% ipython --no-banner

In [1]: import numpy as np

In [2]: np.set_printoptions(precision=2, suppress=True, linewidth=160)

In [3]: other = np.array([[1], [2], [2], [0], [0], [0], [2]])

In [4]: cent = np.array([[0, 1, 2, -3]])

In [5]: mat = other @ cent

In [6]: print(mat)
[[ 0  1  2 -3]
 [ 0  2  4 -6]
 [ 0  2  4 -6]
 [ 0  0  0  0]
 [ 0  0  0  0]
 [ 0  0  0  0]
 [ 0  2  4 -6]]

In [7]: def softmax(z):
   ...:     e = np.exp(z - z.max(axis=-1, keepdims=True))
   ...:     return e / e.sum(axis=-1, keepdims=True)
   ...: 

In [8]: print(np.round(softmax(mat[0] + 4), 2) + 0)
[0.09 0.24 0.66 0.  ]

In [9]: softmax(mat).sum(axis=1)
Out[9]: array([1., 1., 1., 1., 1., 1., 1.])

In [10]: scores = mat @ mat.T / np.sqrt(4)

In [11]: np.round(softmax(scores + np.triu(np.full(scores.shape, -np.inf), 1)), 2) + 0
Out[11]: 
array([[1.  , 0.  , 0.  , 0.  , 0.  , 0.  , 0.  ],
       [0.  , 1.  , 0.  , 0.  , 0.  , 0.  , 0.  ],
       [0.  , 0.5 , 0.5 , 0.  , 0.  , 0.  , 0.  ],
       [0.25, 0.25, 0.25, 0.25, 0.  , 0.  , 0.  ],
       [0.2 , 0.2 , 0.2 , 0.2 , 0.2 , 0.  , 0.  ],
       [0.17, 0.17, 0.17, 0.17, 0.17, 0.17, 0.  ],
       [0.  , 0.33, 0.33, 0.  , 0.  , 0.  , 0.33]])

In [12]: print(np.round(softmax(scores), 2) + 0)
[[0.   0.33 0.33 0.   0.   0.   0.33]
 [0.   0.33 0.33 0.   0.   0.   0.33]
 [0.   0.33 0.33 0.   0.   0.   0.33]
 [0.14 0.14 0.14 0.14 0.14 0.14 0.14]
 [0.14 0.14 0.14 0.14 0.14 0.14 0.14]
 [0.14 0.14 0.14 0.14 0.14 0.14 0.14]
 [0.   0.33 0.33 0.   0.   0.   0.33]]

In [13]: Uu, sv, vt = np.linalg.svd(mat)

In [14]: vecs = vt[:(sv > 1e-8).sum()]

In [15]: rng = np.random.default_rng(46009)

In [16]: x0 = mat[4] + -3 * mat[1] + rng.integers(2) * np.eye(4)[3]

In [17]: x0
Out[17]: array([  0.,  -6., -12.,  19.])

In [18]: np.allclose(vecs.T @ vecs @ x0, x0)
Out[18]: False

In [19]: np.linalg.matrix_rank(np.vstack([mat, x0]))
Out[19]: np.int64(2)

In [20]: r = np.linalg.matrix_rank(mat)

In [21]: r
Out[21]: np.int64(1)

In [22]: ns = np.linalg.svd(mat)[2][r:].T

In [23]: ns @ ns.T
Out[23]: 
array([[ 1.  ,  0.  ,  0.  ,  0.  ],
       [ 0.  ,  0.93, -0.14,  0.21],
       [ 0.  , -0.14,  0.71,  0.43],
       [ 0.  ,  0.21,  0.43,  0.36]])

In [24]: np.linalg.matrix_rank(mat.T @ mat), np.linalg.matrix_rank(mat @ mat.T)
Out[24]: (np.int64(1), np.int64(1))

In [25]: other = mat + rng.integers(-2, 3, (7, 1)) @ rng.integers(-2, 3, (1, 4))

In [26]: print(other)
[[ 1  3  4 -2]
 [ 2  6  8 -4]
 [ 1  4  6 -5]
 [ 2  4  4  2]
 [-2 -4 -4 -2]
 [ 0  0  0  0]
 [ 1  4  6 -5]]

In [27]: np.abs(other - mat).sum(axis=1)
Out[27]: array([ 6, 12,  6, 12, 12,  0,  6])

In [28]: print(np.round(np.linalg.svd(other - mat, compute_uv=False), 2) + 0)
[12.25  0.    0.    0.  ]

In [29]: E = 2 * np.eye(3) + np.ones((3, 3))

In [30]: E
Out[30]: 
array([[3., 1., 1.],
       [1., 3., 1.],
       [1., 1., 3.]])

In [31]: # symmetric, so the eigenvalues are real

In [32]: Lm = np.linalg.cholesky(E)

In [33]: round(float(np.prod(np.diag(Lm)) ** 2), 2), np.round(np.linalg.det(E), 2)
Out[33]: (20.0, np.float64(20.0))

In [34]: ev, vecs = np.linalg.eig(E)

In [35]: print(np.round(E @ vecs[:, 0] - ev[0] * vecs[:, 0], 2) + 0)
[0. 0. 0.]

In [36]: np.round(np.prod(ev), 2)
Out[36]: np.float64(20.0)

In [37]: np.sort(np.linalg.eigvals(np.linalg.inv(E)))
Out[37]: array([0.2, 0.5, 0.5])

In [38]: ev
Out[38]: array([2., 5., 2.])

In [39]: A = np.load("a.npy")

In [40]: A
Out[40]: 
array([[-5., -1., -5.,  4., -1.,  0.],
       [ 2.,  0., -5.,  2.,  2.,  4.],
       [ 0.,  2.,  1.,  2.,  0.,  0.],
       [ 1.,  3., -2., -4.,  2.,  9.],
       [ 4.,  4.,  3.,  0.,  2.,  6.],
       [ 0.,  0.,  0.,  0.,  0.,  2.]])

In [41]: r0, g = A[5], A[0]

In [42]: r0 @ r0
Out[42]: np.float64(4.0)

In [43]: print(r0 @ g)
0.0

In [44]: pr = (r0 @ g) / (r0 @ r0) * r0

In [45]: g - pr
Out[45]: array([-5., -1., -5.,  4., -1.,  0.])

In [46]: pr
Out[46]: array([0., 0., 0., 0., 0., 0.])

In [47]: print(np.round(np.linalg.norm(r0 + g) ** 2 + np.linalg.norm(r0 - g) ** 2, 2))
144.0

In [48]: r0 = np.array([2, 2, 7, 3, 0, 0])

In [49]: other = A + np.outer(r0, np.eye(6)[5])

In [50]: other
Out[50]: 
array([[-5., -1., -5.,  4., -1.,  2.],
       [ 2.,  0., -5.,  2.,  2.,  6.],
       [ 0.,  2.,  1.,  2.,  0.,  7.],
       [ 1.,  3., -2., -4.,  2., 12.],
       [ 4.,  4.,  3.,  0.,  2.,  6.],
       [ 0.,  0.,  0.,  0.,  0.,  2.]])

In [51]: round(np.linalg.det(other) / np.linalg.det(A), 2), round(float(1 + np.linalg.solve(A, r0)[5]), 2)
Out[51]: (np.float64(1.0), 1.0)

In [52]: Uu, sv, vt = np.linalg.svd(A, full_matrices=False)

In [53]: sv
Out[53]: array([13.96,  9.62,  5.07,  3.94,  1.21,  0.16])

In [54]: round(float(np.sqrt((sv ** 2).sum())), 2), round(np.linalg.norm(A), 2)
Out[54]: (18.17, np.float64(18.17))

In [55]: print(np.round(Uu.T @ A @ vt.T, 2) + 0)
[[13.96  0.    0.    0.    0.    0.  ]
 [ 0.    9.62  0.    0.    0.    0.  ]
 [ 0.    0.    5.07  0.    0.    0.  ]
 [ 0.    0.    0.    3.94  0.    0.  ]
 [ 0.    0.    0.    0.    1.21  0.  ]
 [ 0.    0.    0.    0.    0.    0.16]]

In [56]: np.abs(Uu[:, 0]).round(6).argmax()
Out[56]: np.int64(3)

In [57]: np.round(vt @ vt.T, 2) + 0
Out[57]: 
array([[1., 0., 0., 0., 0., 0.],
       [0., 1., 0., 0., 0., 0.],
       [0., 0., 1., 0., 0., 0.],
       [0., 0., 0., 1., 0., 0.],
       [0., 0., 0., 0., 1., 0.],
       [0., 0., 0., 0., 0., 1.]])

In [58]: np.round(np.abs(vt[0]), 2) + 0
Out[58]: array([0.34, 0.34, 0.  , 0.23, 0.24, 0.81])

In [59]: other = A / np.linalg.norm(A, axis=1, keepdims=True)

In [60]: C2 = other @ other.T

In [61]: (C2 - 2 * np.eye(6)).round(6).argmax(axis=1)
Out[61]: array([1, 3, 4, 5, 3, 3])

In [62]: C2 = A.T @ A

In [63]: np.diag(C2)
Out[63]: array([ 46.,  30.,  64.,  40.,  13., 137.])

In [64]: print((A @ A.T).shape)
(6, 6)

In [65]: K = np.array([[0.9, 0.9, 11.0],
    ...:     [-0.3, 0.4, -13.0],
    ...:     [0.0, -0.1, 7.0],
    ...:     [1.1, 2.0, -12.0],
    ...:     [0.1, 1.0, 0.0],
    ...:     [0.3, 1.9, 0.0]])

In [66]: # column 2 is much longer than the rest

In [67]: T = np.stack([K, 3 * K, K[::-1]])

In [68]: print(np.linalg.matrix_rank(T.reshape(3, -1)))
2

In [69]: other = K + rng.integers(-2, 3, (6, 1)) @ rng.integers(-2, 3, (1, 3))

In [70]: other
Out[70]: 
array([[  4.9,  -3.1,  13. ],
       [ -0.3,   0.4, -13. ],
       [  4. ,  -4.1,   9. ],
       [ -2.9,   6. , -14. ],
       [  4.1,  -3. ,   2. ],
       [  0.3,   1.9,   0. ]])

In [71]: other - K
Out[71]: 
array([[ 4., -4.,  2.],
       [ 0.,  0.,  0.],
       [ 4., -4.,  2.],
       [-4.,  4., -2.],
       [ 4., -4.,  2.],
       [ 0.,  0.,  0.]])

In [72]: Q, Rm = np.linalg.qr(other)

In [73]: np.abs(np.diag(Rm))
Out[73]: array([ 8.09,  4.31, 14.61])

In [74]: np.round(abs(Rm[0, 0]), 2), round(np.linalg.norm(other[:, 0]), 2)
Out[74]: (np.float64(8.09), np.float64(8.09))

In [75]: X = np.array([[-0.5, 0.0, 1.1, 1.4],
    ...:     [1.0, -0.6, 0.0, 0.0],
    ...:     [-0.1, -2.2, -0.9, 1.0],
    ...:     [1.8, 0.6, 0.0, 2.1],
    ...:     [0.3, -0.2, 0.3, 1.0],
    ...:     [0.1, -0.5, 0.0, -0.5]])

In [76]: X
Out[76]: 
array([[-0.5,  0. ,  1.1,  1.4],
       [ 1. , -0.6,  0. ,  0. ],
       [-0.1, -2.2, -0.9,  1. ],
       [ 1.8,  0.6,  0. ,  2.1],
       [ 0.3, -0.2,  0.3,  1. ],
       [ 0.1, -0.5,  0. , -0.5]])

In [77]: proj = X @ np.linalg.solve(X.T @ X, X.T)

In [78]: np.round(np.linalg.eigvalsh(proj), 2) + 0
Out[78]: array([0., 0., 1., 1., 1., 1.])

In [79]: np.round(np.trace(proj), 2)
Out[79]: np.float64(4.0)

In [80]: print(np.round(proj @ X[:, 3], 2) + 0)
[ 1.4  0.   1.   2.1  1.  -0.5]

In [81]: np.round((np.eye(6) - proj) @ X, 2) + 0
Out[81]: 
array([[0., 0., 0., 0.],
       [0., 0., 0., 0.],
       [0., 0., 0., 0.],
       [0., 0., 0., 0.],
       [0., 0., 0., 0.],
       [0., 0., 0., 0.]])

In [82]: proj.round(2) + 0
Out[82]: 
array([[ 0.89, -0.04, -0.03, -0.06,  0.3 ,  0.  ],
       [-0.04,  0.76, -0.02,  0.08,  0.11,  0.4 ],
       [-0.03, -0.02,  0.99, -0.02,  0.09,  0.  ],
       [-0.06,  0.08, -0.02,  0.92,  0.16, -0.19],
       [ 0.3 ,  0.11,  0.09,  0.16,  0.16,  0.02],
       [ 0.  ,  0.4 ,  0.  , -0.19,  0.02,  0.27]])

In [83]: np.allclose(proj @ proj, proj)
Out[83]: True

In [84]: print(X.shape)
(6, 4)

In [85]: X.mean(axis=0)
Out[85]: array([ 0.43, -0.48,  0.08,  0.83])

In [86]: np.diff(X, axis=0)
Out[86]: 
array([[ 1.5, -0.6, -1.1, -1.4],
       [-1.1, -1.6, -0.9,  1. ],
       [ 1.9,  2.8,  0.9,  1.1],
       [-1.5, -0.8,  0.3, -1.1],
       [-0.2, -0.3, -0.3, -1.5]])

In [87]: np.count_nonzero(X)
Out[87]: np.int64(19)

In [88]: np.linalg.svd(X, compute_uv=False)
Out[88]: array([3.24, 2.6 , 1.81, 0.82])

In [89]: Uu, sv, vt = np.linalg.svd(X, full_matrices=False)

In [90]: np.cumsum(sv ** 2) / np.sum(sv ** 2)
Out[90]: array([0.5 , 0.81, 0.97, 1.  ])

In [91]: sv
Out[91]: array([3.24, 2.6 , 1.81, 0.82])

In [92]: (sv > 1e-8).sum()
Out[92]: np.int64(4)

In [93]: sv / sv[0]
Out[93]: array([1.  , 0.8 , 0.56, 0.25])

In [94]: np.round(Uu.T @ X @ vt.T, 2) + 0
Out[94]: 
array([[3.24, 0.  , 0.  , 0.  ],
       [0.  , 2.6 , 0.  , 0.  ],
       [0.  , 0.  , 1.81, 0.  ],
       [0.  , 0.  , 0.  , 0.82]])

In [95]: Uu.shape, sv.shape, vt.shape
Out[95]: ((6, 4), (4,), (4, 4))

In [96]: np.round(vt @ vt.T, 2) + 0
Out[96]: 
array([[1., 0., 0., 0.],
       [0., 1., 0., 0.],
       [0., 0., 1., 0.],
       [0., 0., 0., 1.]])

In [97]: np.abs(vt[0])
Out[97]: array([0.47, 0.08, 0.06, 0.88])

In [98]: print(np.round(Uu.T @ Uu, 2) + 0)
[[1. 0. 0. 0.]
 [0. 1. 0. 0.]
 [0. 0. 1. 0.]
 [0. 0. 0. 1.]]

In [99]: np.allclose(Uu * sv @ vt, X)
Out[99]: True

In [100]: J = np.array([[-4, 0, 2, -4],
     ...:     [-8, 0, 4, 1],
     ...:     [-9, -5, 9, 3],
     ...:     [-11, -10, 8, 8],
     ...:     [-12, -14, 6, 11],
     ...:     [-15, -11, 7, 9],
     ...:     [-13, -10, 3, 6],
     ...:     [-8, -9, -2, 1],
     ...:     [-6, -9, -3, 4],
     ...:     [-6, -4, 0, 0],
     ...:     [-3, -9, 2, -4],
     ...:     [-4, -8, -1, -5],
     ...:     [-6, -5, 1, -4]])

In [101]: x0 = np.array([3, -3, -3, -5])

In [102]: rhs = J @ x0

In [103]: np.linalg.lstsq(J, rhs)[0]
Out[103]: array([ 3., -3., -3., -5.])

In [104]: np.round(np.linalg.pinv(J) @ J, 2) + 0
Out[104]: 
array([[1., 0., 0., 0.],
       [0., 1., 0., 0.],
       [0., 0., 1., 0.],
       [0., 0., 0., 1.]])

In [105]: rhs = rhs + 0.1 * rng.normal(size=13)

In [106]: rhs
Out[106]: array([  1.95, -40.97, -54.18, -67.11, -67.14, -77.96, -48.06,   3.98,  -2.14,  -6.06,  32.1 ,  40.07,  13.9 ])

In [107]: coef, *_ = np.linalg.lstsq(J, rhs)

In [108]: [round(float(np.linalg.norm(np.linalg.solve(J.T @ J + lam * np.eye(4), J.T @ rhs))), 2) for lam in (0, 1, 10, 100)]
Out[108]: [7.22, 7.18, 6.9, 5.22]

In [109]: print(np.round(np.linalg.norm(rhs - J @ coef), 2))
0.28

In [110]: proj = J @ np.linalg.solve(J.T @ J, J.T)

In [111]: np.round(proj @ J[:, 3], 2) + 0
Out[111]: array([-4.,  1.,  3.,  8., 11.,  9.,  6.,  1.,  4.,  0., -4., -5., -4.])

In [112]: round(float(np.trace(proj)), 2)
Out[112]: 4.0

In [113]: np.linalg.matrix_rank(np.eye(13) - proj)
Out[113]: np.int64(9)

In [114]: np.allclose(proj @ proj, proj)
Out[114]: True

In [115]: np.diag(proj)
Out[115]: array([0.24, 0.37, 0.36, 0.28, 0.41, 0.27, 0.24, 0.28, 0.34, 0.12, 0.52, 0.34, 0.23])

In [116]: Xc = J - J.mean(axis=0)

In [117]: Uu, sv, vt = np.linalg.svd(Xc, full_matrices=False)

In [118]: print((np.sign(Uu[:, 0]) == np.sign(Uu[0, 0])).astype(int))
[1 1 0 0 0 0 0 1 1 1 1 1 1]

In [119]: vt[0] * np.sign(vt[0, np.abs(vt[0]).argmax()])
Out[119]: array([-0.47, -0.39,  0.34,  0.71])

In [120]: sv
Out[120]: array([25.6 , 13.05,  7.76,  4.63])

In [121]: z = J[:, 3] > np.median(J[:, 3])

In [122]: r0 = J[z].mean(axis=0) - J[~z].mean(axis=0)

In [123]: np.argsort(-np.abs(r0).round(6), kind="stable")
Out[123]: array([3, 0, 1, 2])

In [124]: z.astype(int)
Out[124]: array([0, 0, 1, 1, 1, 1, 1, 0, 1, 0, 0, 0, 0])

In [125]: r0
Out[125]: array([-5.43, -4.83,  4.14,  8.98])

In [126]: np.round((((J - J.mean(axis=0)) @ r0 > 0) == z).mean(), 2)
Out[126]: np.float64(0.92)

In [127]: F = np.array([[2, 0, 2, 1, 1, 1, 0, 0],
     ...:     [2, 0, 1, 2, 0, 1, 0, 2],
     ...:     [1, 1, 0, 2, 1, 1, 1, 2],
     ...:     [0, 2, 1, 2, 2, 0, 0, 2],
     ...:     [1, 0, 2, 0, 1, 0, 0, 2],
     ...:     [2, 0, 2, 1, 0, 2, 0, 2],
     ...:     [2, 1, 0, 1, 0, 2, 1, 0],
     ...:     [2, 2, 0, 0, 2, 2, 2, 1]])

In [128]: F[5] = F[4]

In [129]: F
Out[129]: 
array([[2, 0, 2, 1, 1, 1, 0, 0],
       [2, 0, 1, 2, 0, 1, 0, 2],
       [1, 1, 0, 2, 1, 1, 1, 2],
       [0, 2, 1, 2, 2, 0, 0, 2],
       [1, 0, 2, 0, 1, 0, 0, 2],
       [1, 0, 2, 0, 1, 0, 0, 2],
       [2, 1, 0, 1, 0, 2, 1, 0],
       [2, 2, 0, 0, 2, 2, 2, 1]])

In [130]: x0 = np.array([3, 1, 2, 2, 2, 2, 3, 2])

In [131]: F @ np.ones(8)
Out[131]: array([ 7.,  8.,  9.,  9.,  6.,  6.,  7., 11.])

In [132]: print(F @ (2 * x0))
[32 36 38 32 26 26 32 48]

In [133]: print(F @ x0)
[16 18 19 16 13 13 16 24]

In [134]: F @ np.eye(8)[4]
Out[134]: array([1., 0., 1., 2., 1., 1., 0., 2.])

In [135]: (F @ x0).argmax()
Out[135]: np.int64(7)

In [136]: np.linalg.norm(F @ x0) <= np.linalg.norm(F, 2) * np.linalg.norm(x0) + 1e-9
Out[136]: np.True_

In [137]: np.sign((F @ x0).round(6))
Out[137]: array([1, 1, 1, 1, 1, 1, 1, 1])
